$ python3 -q
>>> import numpy as np
>>> np.set_printoptions(precision=2, suppress=True, linewidth=160, sign=" ")
>>> feats = np.load("dump.npy")
>>> feats
array([[ 1,  1,  0,  2, -1],
       [-1,  2, -1, -1,  1],
       [ 2,  1,  2, -2, -2],
       [-2,  0, -2, -2,  2],
       [ 2,  1,  1, -1,  1],
       [ 1, -1,  2, -2,  2],
       [ 0,  0,  0,  2, -2]])
>>> r0, g = feats[2], feats[3]
>>> r0 @ g
np.int64(-8)
>>> p = (r0 @ g) / (r0 @ r0) * r0
>>> np.linalg.matrix_rank(np.outer(r0, g))
np.int64(1)
>>> g - p
array([-1.06,  0.47, -1.06, -2.94,  1.06])
>>> other = np.c_[feats[:, :3] @ np.array([[2, 1, 0], [2, 1, 1], [1, 0, 0]]), np.array([5, 8, 3, 5, 7, 6, 5])]
>>> other
array([[ 4,  2,  1,  5],
       [ 1,  1,  2,  8],
       [ 8,  3,  1,  3],
       [-6, -2,  0,  5],
       [ 7,  3,  1,  7],
       [ 2,  0, -1,  6],
       [ 0,  0,  0,  5]])
>>> np.linalg.matrix_rank(np.c_[feats, other])
np.int64(6)
>>> np.round(np.linalg.lstsq(feats, other[:, 0])[0], 2) + 0
array([ 2.,  2.,  1.,  0.,  0.])
>>> np.linalg.norm(np.linalg.qr(feats)[0].T @ other, axis=0) ** 2 / ((other ** 2).sum(axis=0) + 1e-12)
array([ 1.  ,  1.  ,  1.  ,  0.54])
>>> other = feats[0, 0] * feats[1:] - np.outer(feats[1:, 0], feats[0])
>>> other
array([[ 0,  3, -1,  1,  0],
       [ 0, -1,  2, -6,  0],
       [ 0,  2, -2,  2,  0],
       [ 0, -1,  1, -5,  3],
       [ 0, -2,  2, -4,  3],
       [ 0,  0,  0,  2, -2]])
>>> np.flatnonzero(~other.round(6).any(axis=1))
array([], dtype=int64)
>>> np.linalg.matrix_rank(other), np.linalg.matrix_rank(feats)
(np.int64(4), np.int64(5))
>>> np.abs(np.diag(np.linalg.qr(other)[1])) > 1e-9
array([False,  True,  True,  True,  True])
>>> np.round(other @ np.linalg.pinv(other) @ other, 2) + 0
array([[ 0.,  3., -1.,  1.,  0.],
       [ 0., -1.,  2., -6.,  0.],
       [ 0.,  2., -2.,  2.,  0.],
       [ 0., -1.,  1., -5.,  3.],
       [ 0., -2.,  2., -4.,  3.],
       [ 0.,  0.,  0.,  2., -2.]])
>>> E = np.load("case9.npy")
>>> E
array([[-2,  2,  2],
       [ 2, -2,  2],
       [ 2,  2, -2]])
>>> # symmetric, so the eigenvalues are real
>>> rng = np.random.default_rng(3162)
>>> other = E + rng.integers(-2, 3, (3, 2)) @ rng.integers(-2, 3, (2, 3))
>>> other
array([[ 0,  6,  0],
       [ 4,  2,  0],
       [ 6,  8, -4]])
>>> other - E
array([[ 2,  4, -2],
       [ 2,  4, -2],
       [ 4,  6, -2]])
>>> np.round(np.linalg.svd(other - E, compute_uv=False), 2) + 0
array([ 10.15,   0.97,   0.  ])
>>> np.abs(other - E).sum(axis=1)
array([  8,   8,  12])
>>> np.linalg.matrix_rank(other - E, tol=1e-8)
np.int64(2)
>>> M = np.loadtxt("mat.csv", delimiter=",")
>>> M
array([[ 18.,  -4., -20.,  16.,  16., -20.,   0.,  12.,   0.],
       [ -4.,   3.,   5.,  -4.,  -4.,   5.,   0.,  -3.,   0.],
       [-20.,   5.,  27., -20., -20.,  25.,   0., -15.,   0.],
       [ 16.,  -4., -20.,  18.,  16., -20.,   0.,  12.,   0.],
       [ 16.,  -4., -20.,  16.,  18., -20.,   0.,  12.,   0.],
       [-20.,   5.,  25., -20., -20.,  27.,   0., -15.,   0.],
       [  0.,   0.,   0.,   0.,   0.,   0.,   2.,   0.,   0.],
       [ 12.,  -3., -15.,  12.,  12., -15.,   0.,  11.,   0.],
       [  0.,   0.,   0.,   0.,   0.,   0.,   0.,   0.,   2.]])
>>> # equal to its transpose
>>> th = np.radians(30)
>>> r_ = np.eye(9)
>>> r_[4, 4] = r_[0, 0] = np.cos(th)
>>> r_[4, 0], r_[0, 4] = -np.sin(th), np.sin(th)
>>> r_
array([[ 0.87,  0.  ,  0.  ,  0.  ,  0.5 ,  0.  ,  0.  ,  0.  ,  0.  ],
       [ 0.  ,  1.  ,  0.  ,  0.  ,  0.  ,  0.  ,  0.  ,  0.  ,  0.  ],
       [ 0.  ,  0.  ,  1.  ,  0.  ,  0.  ,  0.  ,  0.  ,  0.  ,  0.  ],
       [ 0.  ,  0.  ,  0.  ,  1.  ,  0.  ,  0.  ,  0.  ,  0.  ,  0.  ],
       [-0.5 ,  0.  ,  0.  ,  0.  ,  0.87,  0.  ,  0.  ,  0.  ,  0.  ],
       [ 0.  ,  0.  ,  0.  ,  0.  ,  0.  ,  1.  ,  0.  ,  0.  ,  0.  ],
       [ 0.  ,  0.  ,  0.  ,  0.  ,  0.  ,  0.  ,  1.  ,  0.  ,  0.  ],
       [ 0.  ,  0.  ,  0.  ,  0.  ,  0.  ,  0.  ,  0.  ,  1.  ,  0.  ],
       [ 0.  ,  0.  ,  0.  ,  0.  ,  0.  ,  0.  ,  0.  ,  0.  ,  1.  ]])
>>> other = M @ r_.T
>>> np.allclose(M @ M.T, other @ other.T)
True
>>> np.abs(other - M).max(axis=0)
array([  7.32,   0.  ,   0.  ,   0.  ,  12.68,   0.  ,   0.  ,   0.  ,   0.  ])
>>> np.allclose(np.linalg.norm(M, axis=1), np.linalg.norm(other, axis=1))
True
>>> blk = np.stack([M, 3 * M, M[::-1]])
>>> np.linalg.norm(blk, axis=(1, 2))
array([ 110.15,  330.44,  110.15])
>>> blk.sum(axis=0)
array([[  72.,  -16.,  -80.,   64.,   64.,  -80.,    0.,   48.,    2.],
       [  -4.,    9.,    5.,   -4.,   -4.,    5.,    0.,   -1.,    0.],
       [ -80.,   20.,  108.,  -80.,  -80.,  100.,    2.,  -60.,    0.],
       [  44.,  -11.,  -55.,   52.,   44.,  -53.,    0.,   33.,    0.],
       [  80.,  -20., -100.,   80.,   90., -100.,    0.,   60.,    0.],
       [ -64.,   16.,   80.,  -62.,  -64.,   88.,    0.,  -48.,    0.],
       [ -20.,    5.,   27.,  -20.,  -20.,   25.,    8.,  -15.,    0.],
       [  44.,   -9.,  -55.,   44.,   44.,  -55.,    0.,   41.,    0.],
       [  18.,   -4.,  -20.,   16.,   16.,  -20.,    0.,   12.,    8.]])
>>> np.einsum("bij,cij->bc", blk, blk)
array([[ 12132.,  36396.,  -3356.],
       [ 36396., 109188., -10068.],
       [ -3356., -10068.,  12132.]])
>>> np.linalg.matrix_rank(blk.reshape(3, -1))
np.int64(2)
>>> np.linalg.matrix_rank(blk)
array([ 9,  9,  9])
>>> m1 = np.array([[-7, -3, 5, 4, -7, -4],
...     [-14, -6, 10, 8, -14, -8],
...     [-14, -6, 10, 8, -14, -8],
...     [-7, -3, 5, 4, -7, -4]])
>>> # null space of dimension 5
>>> x = np.array([-6, 7, -2, -8, -5, 6])
>>> h1 = np.maximum(m1 @ x, 0)
>>> h1
array([ 0,  0,  0,  0])
>>> m1 * (h1 > 1e-9)[:, None]
array([[ 0,  0,  0,  0,  0,  0],
       [ 0,  0,  0,  0,  0,  0],
       [ 0,  0,  0,  0,  0,  0],
       [ 0,  0,  0,  0,  0,  0]])
>>> m1.T @ h1
array([ 0,  0,  0,  0,  0,  0])
>>> x = np.array([0, 2, 0, 2, 3, 1])
>>> m1 @ np.eye(6)[5]
array([-4., -8., -8., -4.])
>>> (m1 * x).sum(axis=1)
array([-23, -46, -46, -23])
>>> np.einsum("ij,j->i", m1, x)
array([-23, -46, -46, -23])
>>> m1 @ x
array([-23, -46, -46, -23])
>>> x @ m1
Traceback (most recent call last):
  File "<python-input-60>", line 1, in <module>
    x @ m1
    ~~^~~~
ValueError: matmul: Input operand 1 has a mismatch in its core dimension 0, with gufunc signature (n?,k),(k,m?)->(n?,m?) (size 4 is different from 6)
>>> m1 @ np.ones(6)
array([-12., -24., -24., -12.])
>>> rk = np.linalg.matrix_rank(m1)
>>> rk
np.int64(1)
>>> null = np.linalg.svd(m1)[2][rk:].T
>>> np.linalg.matrix_rank(m1.T @ m1), np.linalg.matrix_rank(m1 @ m1.T)
(np.int64(1), np.int64(1))
>>> null.shape
(6, 5)
>>> [int(np.linalg.matrix_rank(np.delete(m1, i, axis=0))) for i in range(4)]
[1, 1, 1, 1]
>>> K = np.array([[1, -1, 2, -1, 3, 2, -1, 3],
...     [1, -2, 2, 2, 2, 0, 0, 1],
...     [2, 2, 3, -2, 0, -3, -3, 2],
...     [0, -3, 0, -3, -2, 0, -3, 3]])
>>> other = K + rng.integers(-2, 3, (4, 3)) @ rng.integers(-2, 3, (3, 8))
>>> other
array([[  2,   3,  -3,  -4,   1,   0,   1,   1],
       [ -1, -10,  12,   8,   6,   4,  -4,   5],
       [ -2,   1,   2,  -3,   4,   0,  -8,  -2],
       [  2,   1,  -4,  -5,  -6,  -4,   1,   3]])
>>> other - K
array([[ 1,  4, -5, -3, -2, -2,  2, -2],
       [-2, -8, 10,  6,  4,  4, -4,  4],
       [-4, -1, -1, -1,  4,  3, -5, -4],
       [ 2,  4, -4, -2, -4, -4,  4,  0]])
>>> np.abs(other - K).sum(axis=1)
array([ 21,  42,  23,  24])
